$ python3 -q
>>> import numpy as np
>>> from numpy import linalg as LA
>>> np.set_printoptions(precision=2, suppress=True, linewidth=200, floatmode="fixed")
>>> rd = lambda a: np.round(a, 2) + 0
>>> other = np.array([[3, -1, 3], [1, 2, -1], [3, 1, -3], [3, 3, -1]])
>>> arr = other.T @ other
>>> arr
array([[ 28,  11,  -4],
       [ 11,  15, -11],
       [ -4, -11,  20]])
>>> w, evecs = LA.eig(arr)
>>> rd(np.sort(LA.eigvals(LA.inv(arr))))
array([0.03, 0.05, 0.23])
>>> rd(np.sort(LA.eigvals(arr.T)))
array([ 4.32, 19.73, 38.95])
>>> other = np.array([[5, 1], [1, 3], [6, 6]])
>>> LA.matrix_rank(np.vstack([arr, other.T]))
np.int64(3)
>>> other.T @ arr.T
array([[127,   4,  89],
       [ 37, -10,  83]])
>>> np.allclose(arr, arr.T)
True
>>> rd(LA.det(arr))
np.float64(3320.0)
>>> np.allclose(arr @ arr.T, arr.T @ arr)
True
>>> np.trace(arr)
np.int64(63)
>>> O, _ = LA.qr(np.array([[0.3, 0.9, -0.3, 0.1, 0.2],
...     [-0.5, 1.7, -1.4, 0.5, 1.2],
...     [-0.5, -0.3, 0.3, 2.0, 0.0],
...     [-0.9, -0.1, 0.8, -1.0, 0.9],
...     [-0.1, 0.9, -1.0, -0.8, 2.0]]))
>>> X = -1 * O
>>> rd(X)
array([[ 0.25,  0.47,  0.74, -0.28, -0.30],
       [-0.42,  0.73, -0.20, -0.18,  0.46],
       [-0.42, -0.21, -0.18, -0.76, -0.41],
       [-0.76, -0.18,  0.50,  0.38, -0.05],
       [-0.08,  0.41, -0.36,  0.41, -0.72]])
>>> # orthonormal columns
>>> rd(X[:, 0] @ X[:, 2])
np.float64(0.0)
>>> rd(X @ X.T)
array([[1.00, 0.00, 0.00, 0.00, 0.00],
       [0.00, 1.00, 0.00, 0.00, 0.00],
       [0.00, 0.00, 1.00, 0.00, 0.00],
       [0.00, 0.00, 0.00, 1.00, 0.00],
       [0.00, 0.00, 0.00, 0.00, 1.00]])
>>> rd(LA.svd(X, compute_uv=False))
array([1.00, 1.00, 1.00, 1.00, 1.00])
>>> rd(X.T @ X)
array([[1.00, 0.00, 0.00, 0.00, 0.00],
       [0.00, 1.00, 0.00, 0.00, 0.00],
       [0.00, 0.00, 1.00, 0.00, 0.00],
       [0.00, 0.00, 0.00, 1.00, 0.00],
       [0.00, 0.00, 0.00, 0.00, 1.00]])
>>> rd(LA.eigvals(X))
array([ 0.95+0.31j,  0.95-0.31j, -0.22+0.98j, -0.22-0.98j, -1.00+0.00j])
>>> rd(np.einsum("ij,ji->", X, X))
np.float64(0.8)
>>> rd(LA.eigvals(X).sum().real)
np.float64(0.46)
>>> rd(LA.det(2 * X)), rd(LA.det(X))
(np.float64(-32.0), np.float64(-1.0))
>>> rd(np.poly(X))
array([ 1.00, -0.46, -0.29, -0.29, -0.46,  1.00])
>>> A = np.loadtxt("m.csv", delimiter=",")
>>> A
array([[-3.00,  0.00,  0.00,  0.00],
       [ 0.00,  3.00,  0.00,  0.00],
       [ 0.00,  0.00, -1.00,  0.00],
       [ 0.00,  0.00,  0.00,  2.00]])
>>> # symmetric
>>> O, evecs = LA.qr(A[:, :2])[0], LA.qr(A[:, 2:])[0]
>>> sigma = LA.svd(O.T @ evecs, compute_uv=False)
>>> np.degrees(np.arccos(sigma.clip(0, 1)))
array([90.00, 90.00])
>>> rd(LA.norm(O @ O.T - evecs @ evecs.T, 2))
np.float64(1.0)
>>> (sigma > 0.9).sum()
np.int64(0)
>>> w, evecs = LA.eigh(A)
>>> rd(LA.eigvalsh(A + 5 * np.eye(4)))
array([2.00, 4.00, 7.00, 8.00])
>>> np.abs(evecs[:, -1])
array([0.00, 1.00, 0.00, 0.00])
>>> np.abs(evecs[:, -1]).round(6).argmax()
np.int64(1)
>>> rd(LA.svd(A, compute_uv=False))
array([3.00, 3.00, 2.00, 1.00])
>>> (w > 1e-8).sum(), (w < -1e-8).sum()
(np.int64(2), np.int64(2))
>>> w.sum(), np.trace(A)
(np.float64(1.0), np.float64(1.0))
>>> evecs @ np.diag(w) @ evecs.T
array([[-3.00,  0.00,  0.00,  0.00],
       [ 0.00,  3.00,  0.00,  0.00],
       [ 0.00,  0.00, -1.00,  0.00],
       [ 0.00,  0.00,  0.00,  2.00]])
>>> evecs.T @ evecs
array([[1.00, 0.00, 0.00, 0.00],
       [0.00, 1.00, 0.00, 0.00],
       [0.00, 0.00, 1.00, 0.00],
       [0.00, 0.00, 0.00, 1.00]])
>>> rd(np.sort(LA.eigvals(A).real))
array([-3.00, -1.00,  2.00,  3.00])
>>> np.flatnonzero(LA.matrix_power((A != 0) + (A.T != 0) + np.eye(4), 4)[1])
array([1])
>>> A @ A
array([[9.00, 0.00, 0.00, 0.00],
       [0.00, 9.00, 0.00, 0.00],
       [0.00, 0.00, 1.00, 0.00],
       [0.00, 0.00, 0.00, 4.00]])
>>> other = np.array([[0, 2], [5, 7]])
>>> W2 = np.kron(other, A)
>>> W2.shape
(8, 8)
>>> LA.matrix_rank(W2)
np.int64(8)
>>> data = np.load("w.npy")
>>> rd(data)
array([[ 0.46, -0.09, -0.22,  0.03,  0.08, -0.39,  0.18],
       [-0.09,  0.12,  0.06, -0.02,  0.03,  0.18,  0.24],
       [-0.22,  0.06,  0.44,  0.43,  0.01,  0.09,  0.01],
       [ 0.03, -0.02,  0.43,  0.63,  0.02, -0.21,  0.03],
       [ 0.08,  0.03,  0.01,  0.02,  0.99,  0.07, -0.03],
       [-0.39,  0.18,  0.09, -0.21,  0.07,  0.49,  0.09],
       [ 0.18,  0.24,  0.01,  0.03, -0.03,  0.09,  0.89]])
>>> rng = np.random.default_rng(50714)
>>> other = data + rng.integers(-2, 3, (7, 4)) @ rng.integers(-2, 3, (4, 7))
>>> rd(other)
array([[ 6.46,  9.91, -2.22, -7.97, -1.92,  2.61,  2.18],
       [-0.09,  2.12, -1.94, -0.02,  0.03, -3.82,  2.24],
       [ 2.78,  5.06,  4.44,  1.43, -5.99, -0.91, -3.99],
       [ 2.03,  5.98, -7.57, -5.37,  2.02, -0.21,  2.03],
       [ 0.08,  0.03, -1.99, -3.98,  5.99, -1.93, 10.97],
       [-6.39, -5.82, -7.91,  1.79,  8.07, -7.51,  8.09],
       [-1.82,  2.24, -7.99,  2.03, -0.03, -5.91, -3.11]])
>>> LA.matrix_rank(other - data, tol=1e-8)
np.int64(4)
>>> rd(other - data)
array([[ 6.00, 10.00, -2.00, -8.00, -2.00,  3.00,  2.00],
       [ 0.00,  2.00, -2.00,  0.00,  0.00, -4.00,  2.00],
       [ 3.00,  5.00,  4.00,  1.00, -6.00, -1.00, -4.00],
       [ 2.00,  6.00, -8.00, -6.00,  2.00,  0.00,  2.00],
       [ 0.00,  0.00, -2.00, -4.00,  5.00, -2.00, 11.00],
       [-6.00, -6.00, -8.00,  2.00,  8.00, -8.00,  8.00],
       [-2.00,  2.00, -8.00,  2.00,  0.00, -6.00, -4.00]])
